% python3 -q
>>> import numpy as np
>>> from numpy import linalg as LA
>>> np.set_printoptions(suppress=True, linewidth=140)
>>> r0 = np.array([1, 0, 1, 2])
>>> X = 4 * np.eye(4) + np.outer(r0, r0)
>>> X
array([[5., 0., 1., 2.],
       [0., 4., 0., 0.],
       [1., 0., 5., 2.],
       [2., 0., 2., 8.]])
>>> print(np.flatnonzero(LA.matrix_power((X != 0) + (X.T != 0) + np.eye(4), 4)[3]))
[0 2 3]
>>> X @ X
array([[30.,  0., 14., 28.],
       [ 0., 16.,  0.,  0.],
       [14.,  0., 30., 28.],
       [28.,  0., 28., 72.]])
>>> (X != 0).astype(int)
array([[1, 0, 1, 1],
       [0, 1, 0, 0],
       [1, 0, 1, 1],
       [1, 0, 1, 1]])
>>> np.round(LA.det(X), 2)
np.float64(640.0)
>>> rng = np.random.default_rng(797590)
>>> labels = rng.permutation(4)
>>> M2 = X[:, labels] * rng.choice([-1, 1], 4)
>>> M2
array([[-2., -1.,  0.,  5.],
       [-0., -0.,  4.,  0.],
       [-2., -5.,  0.,  1.],
       [-8., -2.,  0.,  2.]])
>>> Uu, _, Vt = LA.svd(X.T @ M2)
>>> labels
array([3, 2, 1, 0])
>>> np.round(LA.lstsq(X, M2)[0], 2) + 0
array([[ 0.,  0.,  0.,  1.],
       [ 0.,  0.,  1.,  0.],
       [ 0., -1.,  0.,  0.],
       [-1.,  0.,  0.,  0.]])
>>> O = X.astype(float).copy()
>>> for j in range(4):
...     O[:, j] -= O[:, :j] @ (O[:, :j].T @ O[:, j])
...     O[:, j] /= LA.norm(O[:, j])
... 
>>> np.round(O.T @ O, 2) + 0
array([[1., 0., 0., 0.],
       [0., 1., 0., 0.],
       [0., 0., 1., 0.],
       [0., 0., 0., 1.]])
>>> K = np.loadtxt("dump.csv", delimiter=",")
>>> K
array([[ 0.,  1.,  0., -2.],
       [ 2.,  3.,  2.,  0.],
       [-1.,  0., -1., -3.],
       [-2., -1., -2., -4.]])
>>> # rows and columns are dependent
>>> r = LA.matrix_rank(K)
>>> r
np.int64(2)
>>> null = LA.svd(K)[2][r:].T
>>> print(null.shape)
(4, 2)
>>> [int(LA.matrix_rank(np.delete(K, i, axis=0))) for i in range(4)]
[2, 2, 2, 2]
>>> [int(LA.matrix_rank(K[:, :j + 1])) for j in range(4)]
[1, 2, 2, 2]
>>> np.round(null @ null.T, 2)
array([[ 0.74, -0.32, -0.26, -0.16],
       [-0.32,  0.42, -0.32,  0.21],
       [-0.26, -0.32,  0.74, -0.16],
       [-0.16,  0.21, -0.16,  0.11]])
>>> LA.lstsq(K[:-1].T, K[-1])[2]
np.int32(2)
>>> print(np.abs(np.diag(LA.qr(K)[1])) > 1e-9)
[ True  True False False]
>>> np.allclose(K[:-1].T @ LA.lstsq(K[:-1].T, K[-1])[0], K[-1])
True
>>> np.unique(K.round(6), axis=0).shape
(4, 4)
>>> W0 = np.load("case0.npy")
>>> W0
array([[ 1,  2, -3],
       [-2,  0,  2],
       [-7,  2,  5]])
>>> # null space of dimension 1
>>> round(LA.det(W0.T), 2)
np.float64(0.0)
>>> np.round(LA.eigvals(W0), 2) + 0
array([ 8., -2.,  0.])
>>> print(round(LA.det(W0[::-1]), 2))
0.0
>>> print(np.einsum("ij,ji->", W0, W0))
68
>>> np.einsum("ii->", W0)
np.int64(6)
>>> np.round(np.poly(W0), 2) + 0
array([  1.,  -6., -16.,   0.])
>>> np.kron(np.eye(2, dtype=int), W0)
array([[ 1,  2, -3,  0,  0,  0],
       [-2,  0,  2,  0,  0,  0],
       [-7,  2,  5,  0,  0,  0],
       [ 0,  0,  0,  1,  2, -3],
       [ 0,  0,  0, -2,  0,  2],
       [ 0,  0,  0, -7,  2,  5]])
